$ ipython --no-banner

In [1]: import numpy as np

In [2]: np.set_printoptions(precision=1, suppress=True, linewidth=140, legacy="1.25")

In [3]: def rnd(a):
   ...:     return np.round(a, 1) + 0
   ...: 

In [4]: A2 = np.array([[0, 2], [2, -2], [-1, -2], [2, 1]])

In [5]: basis = np.array([[2, 0, 1], [0, 0, 1]])

In [6]: M = A2 @ basis

In [7]: M
Out[7]: 
array([[ 0,  0,  2],
       [ 4,  0,  0],
       [-2,  0, -3],
       [ 4,  0,  3]])

In [8]: rng = np.random.default_rng(9883)

In [9]: A2 = M + rng.integers(-2, 3, (4, 2)) @ rng.integers(-2, 3, (2, 3))

In [10]: A2
Out[10]: 
array([[ 0,  0,  2],
       [ 8, -4,  4],
       [-2,  2, -5],
       [ 5,  0,  3]])

In [11]: A2 - M
Out[11]: 
array([[ 0,  0,  0],
       [ 4, -4,  4],
       [ 0,  2, -2],
       [ 1,  0,  0]])

In [12]: np.abs(A2 - M).sum(axis=1)
Out[12]: array([ 0, 12,  4,  1])

In [13]: np.linalg.matrix_rank(A2 - M, tol=1e-8)
Out[13]: 2

In [14]: rnd(np.linalg.svd(A2 - M, compute_uv=False))
Out[14]: array([7.3, 1.8, 0. ])

In [15]: K = np.loadtxt("case15.csv", delimiter=",")

In [16]: K
Out[16]: 
array([[ -1.3,  -2. ,  -1.3,   1.5,   1.6],
       [  0. , -58. ,   0.1,   0.1,   0.1],
       [  2.1,   6. ,   0. ,  -1.4,   0.5],
       [ -0.4, -36. ,   0.1,  -0.8,  -1.4],
       [ -0.3,  18. ,  -1.1,   0.6,   0. ],
       [  0.6, -18. ,  -0.1,   0.2,  -1.6]])

In [17]: # column 1 is much longer than the rest

In [18]: Q, V = np.linalg.qr(K[:, :1])[0], np.linalg.qr(K[:, 1:])[0]

In [19]: sigma = np.linalg.svd(Q.T @ V, compute_uv=False)

In [20]: rnd(np.degrees(np.arccos(sigma.clip(0, 1))))
Out[20]: array([36.4])

In [21]: rnd(sigma)
Out[21]: array([0.8])

In [22]: Uu, sigma, VT = np.linalg.svd(K)

In [23]: np.argmax(sigma[:-1] / (sigma[1:] + 1e-6)) + 1
Out[23]: 1

In [24]: A2 = Uu[:, :1] @ np.diag(sigma[:1]) @ VT[:1]

In [25]: rnd(np.abs(K - A2).max())
Out[25]: 2.1

In [26]: rnd(np.linalg.norm(K - A2, 2)), rnd(sigma[1])
Out[26]: (3.6, 3.6)

In [27]: A2 = np.c_[K[:, :2] @ np.array([[-2, -5], [-2, 3]]), np.array([1, 1, 0, 1, 3, 0])]

In [28]: A2
Out[28]: 
array([[   6.6,    0.5,    1. ],
       [ 116. , -174. ,    1. ],
       [ -16.2,    7.5,    0. ],
       [  72.8, -106. ,    1. ],
       [ -35.4,   55.5,    3. ],
       [  34.8,  -57. ,    0. ]])

In [29]: rnd(np.linalg.norm(A2 - K @ np.linalg.lstsq(K, A2)[0], axis=0))
Out[29]: array([0. , 0. , 1.6])

In [30]: np.linalg.matrix_rank(A2)
Out[30]: 3

In [31]: rnd(np.linalg.norm(np.linalg.qr(K)[0].T @ A2, axis=0) ** 2 / ((A2 ** 2).sum(axis=0) + 1e-12))
Out[31]: array([1. , 1. , 0.8])

In [32]: F = np.load("out11.npy")

In [33]: F
Out[33]: 
array([[ 0, -1,  2, -1,  0,  1],
       [-1,  0, -2,  0,  2,  0],
       [-2,  0,  1, -1,  4, -1]])

In [34]: def softmax(z):
    ...:     e = np.exp(z - z.max(axis=-1, keepdims=True))
    ...:     return e / e.sum(axis=-1, keepdims=True)
    ...: 

In [35]: rnd(softmax(F[2]))
Out[35]: array([0. , 0. , 0. , 0. , 0.9, 0. ])

In [36]: scores = F @ F.T / np.sqrt(6)

In [37]: rnd(softmax(scores))
Out[37]: 
array([[0.9, 0. , 0.1],
       [0. , 0.6, 0.4],
       [0. , 0. , 1. ]])

In [38]: rnd(softmax(scores + np.triu(np.full(scores.shape, -np.inf), 1)))
Out[38]: 
array([[1., 0., 0.],
       [0., 1., 0.],
       [0., 0., 1.]])

In [39]: C2 = F.T @ F

In [40]: rnd(np.linalg.svd(F, compute_uv=False) ** 2)
Out[40]: array([26.6, 10.7,  1.6])

In [41]: np.diag(C2)
Out[41]: array([ 5,  1,  9,  2, 20,  2])

In [42]: rnd(np.linalg.eigvalsh(C2)[::-1])
Out[42]: array([26.6, 10.7,  1.6,  0. ,  0. ,  0. ])

In [43]: np.trace(C2), (F ** 2).sum()
Out[43]: (39, 39)

In [44]: (F @ F.T).shape
Out[44]: (3, 3)

In [45]: np.allclose(C2, C2.T)
Out[45]: True

In [46]: blk = np.stack([F, 2 * F, F[::-1]])

In [47]: blk.shape
Out[47]: (3, 3, 6)

In [48]: np.linalg.matrix_rank(blk.reshape(3, -1))
Out[48]: 2

In [49]: np.linalg.matrix_rank(blk)
Out[49]: array([3, 3, 3])

In [50]: blk.sum(axis=0)
Out[50]: 
array([[-2, -3,  7, -4,  4,  2],
       [-4,  0, -8,  0,  8,  0],
       [-6, -1,  5, -4, 12, -2]])

In [51]: np.einsum("bij,cij->bc", blk, blk)
Out[51]: 
array([[ 39,  78,  13],
       [ 78, 156,  26],
       [ 13,  26,  39]])

In [52]: th = rng.uniform(0, 2 * np.pi, 30)

In [53]: Q, _ = np.linalg.qr(np.array([[-0.1, -0.3], [-0.2, 1.2], [1.5, 1.6], [-0.5, -0.1], [0.3, 1.0]]))

In [54]: mat = 5 * np.c_[np.cos(th), np.sin(th)] @ Q.T

In [55]: rnd(mat)
Out[55]: 
array([[-0.3,  3.8, -2.3,  1.9,  1.2],
       [-0.6,  4.3,  0.3,  1.2,  2.1],
       [ 0.4, -4.1,  1.8, -1.8, -1.5],
       [-0.4,  4. , -1.9,  1.8,  1.4],
       [-0.6,  1.8,  4.1, -0.6,  2. ],
       [ 0.6, -4.2, -0.8, -1. , -2.2],
       [ 0. , -2.4,  4. , -1.9, -0.1],
       [-0.4,  0. ,  4.6, -1.3,  1.2],
       [-0.1, -1.6,  4.4, -1.8,  0.4],
       [-0.4, -0.1,  4.6, -1.4,  1.2],
       [-0.6,  4.3,  0.6,  1.1,  2.2],
       [ 0.5, -1. , -4.5,  1. , -1.7],
       [-0.7,  3.3,  2.9,  0.1,  2.3],
       [-0.4,  4. , -2. ,  1.8,  1.4],
       [ 0. , -2.5,  3.9, -1.9, -0.2],
       [ 0.6, -4.3,  0.4, -1.4, -2. ],
       [ 0.5, -0.9, -4.5,  1. , -1.6],
       [-0.3,  3.8, -2.4,  1.9,  1.2],
       [-0.4,  4. , -1.9,  1.8,  1.4],
       [-0.6,  4.2,  0.7,  1.1,  2.2],
       [-0.2,  3.4, -3. ,  1.9,  0.8],
       [ 0.1,  1.8, -4.3,  1.8, -0.3],
       [-0.7,  2.7,  3.5, -0.2,  2.2],
       [ 0.2, -3.2,  3.2, -1.9, -0.7],
       [ 0.4, -0.3, -4.6,  1.3, -1.4],
       [-0.4, -0.3,  4.6, -1.4,  1.1],
       [-0.6,  4.3,  0.3,  1.2,  2.1],
       [-0.6,  1.3,  4.4, -0.9,  1.8],
       [ 0.4, -4. ,  2. , -1.8, -1.4],
       [ 0. ,  2.3, -4. ,  1.9,  0.1]])

In [56]: # looks like rank 2

In [57]: cen = mat - mat.mean(axis=0)

In [58]: V = np.linalg.svd(cen)[2][:2]

In [59]: A2 = cen - cen @ V.T @ V

In [60]: rnd((cen @ V.T).std(axis=0))
Out[60]: array([3.8, 3. ])

In [61]: rnd(np.diag(V.T @ V))
Out[61]: array([0. , 0.7, 0.9, 0.1, 0.2])

In [62]: rnd(np.linalg.norm(A2) / np.linalg.norm(cen))
Out[62]: 0.0

In [63]: rnd(A2.std(axis=0))
Out[63]: array([0., 0., 0., 0., 0.])

In [64]: np.linalg.norm(A2, axis=1).round(6).argmax()
Out[64]: 0

In [65]: rnd(np.cov(cen @ V.T, rowvar=False))
Out[65]: 
array([[15.3,  0. ],
       [ 0. ,  9.3]])

In [66]: A2 = np.array([[7]])

In [67]: basis = np.array([[1, 1], [3, -3]])

In [68]: feats = np.block([[A2, np.array([[0, 3]])], [np.zeros((2, 1)), basis]])

In [69]: feats
Out[69]: 
array([[ 7.,  0.,  3.],
       [ 0.,  1.,  1.],
       [ 0.,  3., -3.]])

In [70]: z = rng.permutation(3)

In [71]: z
Out[71]: array([2, 1, 0])

In [72]: A2 = feats[z][:, z]

In [73]: np.trace(A2)
Out[73]: 5.0

In [74]: rnd(np.sort(np.abs(np.linalg.eigvals(A2))))
Out[74]: array([1.6, 3.6, 7. ])

In [75]: f = np.array([-1, -2, 5])

In [76]: A2 = feats + np.outer(f, np.eye(3)[0])

In [77]: rnd(np.linalg.det(A2) / np.linalg.det(feats)), rnd(1 + np.linalg.solve(feats, f)[0])
Out[77]: (1.6, 1.6)

In [78]: np.linalg.matrix_rank(np.linalg.inv(A2) - np.linalg.inv(feats), tol=1e-8)
Out[78]: 1

In [79]: blk = np.stack([M, 5 * M, M[::-1]])

In [80]: blk.sum(axis=0)
Out[80]: 
array([[  4,   0,  15],
       [ 22,   0,  -3],
       [ -8,   0, -18],
       [ 24,   0,  20]])

In [81]: rnd(np.linalg.norm(blk, axis=(1, 2)))
Out[81]: array([ 7.6, 38.1,  7.6])

In [82]: blk.shape
Out[82]: (3, 4, 3)

In [83]: np.einsum("bij,cij->bc", blk, blk)
Out[83]: 
array([[  58,  290,   -4],
       [ 290, 1450,  -20],
       [  -4,  -20,   58]])

In [84]: E, _ = np.linalg.qr(np.array([[0.4, 0.5, 0.0, 0.4, -2.0],
    ...:     [-0.5, 1.3, -0.8, 2.6, 0.3],
    ...:     [-1.1, -0.3, 0.3, -1.7, 0.8],
    ...:     [0.2, -1.3, -0.6, 0.0, -0.2],
    ...:     [-0.7, -1.9, -1.2, 1.7, 0.6]]))

In [85]: rnd(E)
Out[85]: 
array([[-0.3, -0.1,  0.2, -0.1,  0.9],
       [ 0.3, -0.6,  0.7, -0.2, -0.1],
       [ 0.8, -0.1, -0.5, -0.4,  0.2],
       [-0.1,  0.5,  0.3, -0.8, -0.1],
       [ 0.5,  0.6,  0.4,  0.4,  0.2]])

In [86]: # orthonormal columns

In [87]: A2 = np.linalg.inv(E)

In [88]: rnd(A2)
Out[88]: 
array([[-0.3,  0.3,  0.8, -0.1,  0.5],
       [-0.1, -0.6, -0.1,  0.5,  0.6],
       [ 0.2,  0.7, -0.5,  0.3,  0.4],
       [-0.1, -0.2, -0.4, -0.8,  0.4],
       [ 0.9, -0.1,  0.2, -0.1,  0.2]])

In [89]: rnd(np.linalg.det(E) * A2)
Out[89]: 
array([[-0.3,  0.3,  0.8, -0.1,  0.5],
       [-0.1, -0.6, -0.1,  0.5,  0.6],
       [ 0.2,  0.7, -0.5,  0.3,  0.4],
       [-0.1, -0.2, -0.4, -0.8,  0.4],
       [ 0.9, -0.1,  0.2, -0.1,  0.2]])

In [90]: (np.abs(A2) > 1e-9).astype(int)
Out[90]: 
array([[1, 1, 1, 1, 1],
       [1, 1, 1, 1, 1],
       [1, 1, 1, 1, 1],
       [1, 1, 1, 1, 1],
       [1, 1, 1, 1, 1]])
